$ python -q
>>> import numpy as np
>>> np.set_printoptions(precision=2, suppress=True, linewidth=100, floatmode="fixed")
>>> def rd(a):
...     return np.round(a, 2) + 0
... 
>>> rng = np.random.default_rng(599349)
>>> theta = np.sort(rng.uniform(-2, 2, 12))
>>> data = np.c_[theta, theta ** 2, theta ** 3] @ np.array([[-1, 3, 4], [5, -2, 2], [-5, -3, -3]])
>>> rd(data)
array([[13.52, -1.76,  1.91],
       [ 6.53, -2.14, -0.39],
       [ 6.30, -2.14, -0.45],
       [ 5.13, -2.07, -0.73],
       [ 0.91, -1.02, -0.95],
       [ 0.07, -0.16, -0.21],
       [-0.03,  0.10,  0.14],
       [-0.05,  0.42,  0.68],
       [-0.05,  0.42,  0.69],
       [ 0.12,  0.42,  2.48],
       [ 0.00, -0.01,  2.80],
       [-0.25, -0.62,  2.99]])
>>> Ac = data - data.mean(axis=0)
>>> evecs = np.linalg.svd(Ac)[2][:1]
>>> A2 = Ac - Ac @ evecs.T @ evecs
>>> print(rd(np.cov(Ac @ evecs.T, rowvar=False)))
19.49
>>> rd(np.linalg.norm(A2) / np.linalg.norm(Ac))
np.float64(0.33)
>>> m1 = np.load("a.npy")
>>> m1
array([[ 1.89, -1.90,  1.06, -0.95],
       [-0.71,  0.36, -0.72, -0.50],
       [-1.37,  2.11, -2.05,  0.94],
       [ 2.20, -1.90,  1.65, -0.97],
       [-4.68,  5.18, -5.12,  2.96],
       [ 1.76, -1.56,  1.42, -0.60],
       [ 1.21, -1.41,  0.86, -0.46],
       [-0.08, -0.83,  0.48,  0.62],
       [ 1.38, -1.68,  1.27, -1.17],
       [-0.15,  0.52, -0.50, -0.14],
       [-0.41,  0.81, -0.61,  0.51],
       [ 2.04, -1.83,  2.43, -0.77],
       [ 0.78, -1.42,  0.98, -0.10],
       [-0.54,  0.75, -0.35,  0.71],
       [-0.99,  0.66, -1.18,  0.50],
       [-0.48,  0.84, -1.16,  0.93],
       [ 1.09, -0.84,  1.13, -0.92],
       [ 2.01, -1.44,  1.61, -0.43],
       [-0.56,  0.42, -0.10,  0.66],
       [ 3.61, -3.94,  4.19, -1.82],
       [-0.13,  0.16, -0.35,  0.05],
       [-0.47, -0.01, -0.57,  0.15],
       [-2.64,  2.37, -2.93,  0.76]])
>>> x0 = np.array([2, -2, 0, -1])
>>> target = m1 @ x0
>>> rd(np.linalg.pinv(m1) @ m1)
array([[1.00, 0.00, 0.00, 0.00],
       [0.00, 1.00, 0.00, 0.00],
       [0.00, 0.00, 1.00, 0.00],
       [0.00, 0.00, 0.00, 1.00]])
>>> target = target + 0.3 * rng.normal(size=23)
>>> rd(target)
array([  8.98,  -1.61,  -8.11,   9.30, -22.80,   6.81,   5.37,   1.14,   6.89,  -1.15,  -2.37,
         8.82,   4.81,  -3.24,  -3.57,  -2.91,   4.81,   7.66,  -2.90,  16.84,  -0.29,  -1.09,
       -11.17])
>>> beta, *_ = np.linalg.lstsq(m1, target)
>>> rd(np.linalg.norm(target - m1 @ beta))
np.float64(1.35)
>>> print([round(float(np.linalg.norm(np.linalg.solve(m1.T @ m1 + lam * np.eye(4), m1.T @ target))), 2) for lam in (0, 1, 10, 100)])
[3.15, 2.76, 2.4, 1.76]
>>> idx = m1[:, 2] > np.median(m1[:, 2])
>>> r0 = m1[idx].mean(axis=0) - m1[~idx].mean(axis=0)
>>> rd(r0)
array([ 2.72, -2.89,  2.86, -1.32])
>>> ((m1 - m1.mean(axis=0)) @ r0 > 0).astype(int)
array([1, 0, 0, 1, 0, 1, 1, 1, 1, 0, 0, 1, 1, 0, 0, 0, 1, 1, 0, 1, 0, 0, 0])
>>> print((((m1 - m1.mean(axis=0)) @ r0 > 0) == idx).mean())
1.0
>>> theta = np.deg2rad(120)
>>> A = np.eye(2)
>>> A[np.ix_([0, 1], [0, 1])] = [[np.cos(theta), -np.sin(theta)], [np.sin(theta), np.cos(theta)]]
>>> rd(A)
array([[-0.50, -0.87],
       [ 0.87, -0.50]])
>>> rd(np.linalg.det(2 * A)), rd(np.linalg.det(A))
(np.float64(4.0), np.float64(1.0))
>>> rd(np.linalg.eigvals(A))
array([-0.50+0.87j, -0.50-0.87j])
>>> print(rd(np.linalg.eigvals(A).sum().real))
-1.0
>>> rd(np.linalg.det(A[::-1]))
np.float64(-1.0)
>>> print(rd(np.einsum("ij,ji->", A, A)))
-1.0
>>> Q, Rm = np.linalg.qr(A)
>>> print(rd(Q @ Rm))
[[-0.50 -0.87]
 [ 0.87 -0.50]]
>>> Q.shape, Rm.shape
((2, 2), (2, 2))
>>> rd(Rm)
array([[ 1.00,  0.00],
       [ 0.00, -1.00]])
>>> rd(A @ A)
array([[-0.50,  0.87],
       [-0.87, -0.50]])
>>> rd((A + A.T) / 2)
array([[-0.50,  0.00],
       [ 0.00, -0.50]])
>>> rd(np.abs(np.linalg.eigvals(A)).max())
np.float64(1.0)
>>> rd(np.linalg.matrix_power(A, 4))
array([[-0.50, -0.87],
       [ 0.87, -0.50]])
>>> x0 = np.array([-9, 7])
>>> h1 = np.maximum(A @ x0, 0)
>>> np.flatnonzero(h1 > 1e-9)
array([], dtype=int64)
>>> A.T @ h1
array([0.00, 0.00])
>>> np.maximum(A @ (3 * x0), 0)
array([0.00, 0.00])
>>> W0 = np.load("case9.npy")
>>> print(W0)
[[ 1.30  0.04  1.90]
 [-4.68  0.23 -7.71]
 [ 3.43 -0.22  5.79]
 [-3.09 -0.20 -3.68]
 [ 3.88  0.00  5.68]
 [ 2.75  0.30  2.75]
 [ 2.06 -0.17  3.89]
 [ 3.90  0.00  5.72]
 [-3.77  0.26 -6.81]
 [ 3.91 -0.02  5.72]
 [ 0.82 -0.18  2.04]
 [ 3.14  0.16  3.70]]
>>> G = np.cov(W0, rowvar=False)
>>> rd(np.polyfit(W0[:, 0], W0[:, 2], 1))
array([ 1.52, -0.15])
>>> rd(np.corrcoef(W0.T))
array([[ 1.00, -0.25,  0.99],
       [-0.25,  1.00, -0.40],
       [ 0.99, -0.40,  1.00]])
>>> rd(np.linalg.eigvalsh(G)[::-1])
array([34.01,  0.22,  0.00])
>>> G.shape
(3, 3)
>>> rd(W0.std(axis=0))
array([3.05, 0.18, 4.70])
>>> rd(np.corrcoef(W0[:, 0], W0[:, 2])[0, 1])
np.float64(0.99)
>>> W1 = np.array([[0, 2, -3, 0, 0, -1], [-3, -2, -2, 3, 0, 1], [3, 3, 3, -3, 2, -1]])
>>> beta = np.array([2, 5, 4, 1, 0, 5])
>>> H = np.maximum(W0 @ W1 + beta, 0)
>>> rd((H > 0).mean(axis=0))
array([0.75, 0.75, 0.83, 0.25, 0.75, 0.42])
>>> (H > 0).astype(int)
array([[1, 1, 1, 0, 1, 1],
       [0, 0, 0, 1, 0, 1],
       [1, 1, 1, 0, 1, 0],
       [0, 0, 1, 1, 0, 1],
       [1, 1, 1, 0, 1, 0],
       [1, 1, 1, 0, 1, 0],
       [1, 1, 1, 0, 1, 0],
       [1, 1, 1, 0, 1, 0],
       [0, 0, 0, 1, 0, 1],
       [1, 1, 1, 0, 1, 0],
       [1, 1, 1, 0, 1, 1],
       [1, 1, 1, 0, 1, 0]])
>>> basis = np.array([[-2, -1], [-1, 0], [-1, -2], [-2, 0], [-2, 1], [-2, 1]])
>>> W1 @ basis
array([[ 3,  5],
       [ 2,  8],
       [-8, -8]])
>>> (H @ basis).round(6).argmax(axis=1)
array([1, 1, 1, 1, 1, 1, 1, 1, 1, 1, 1, 1])
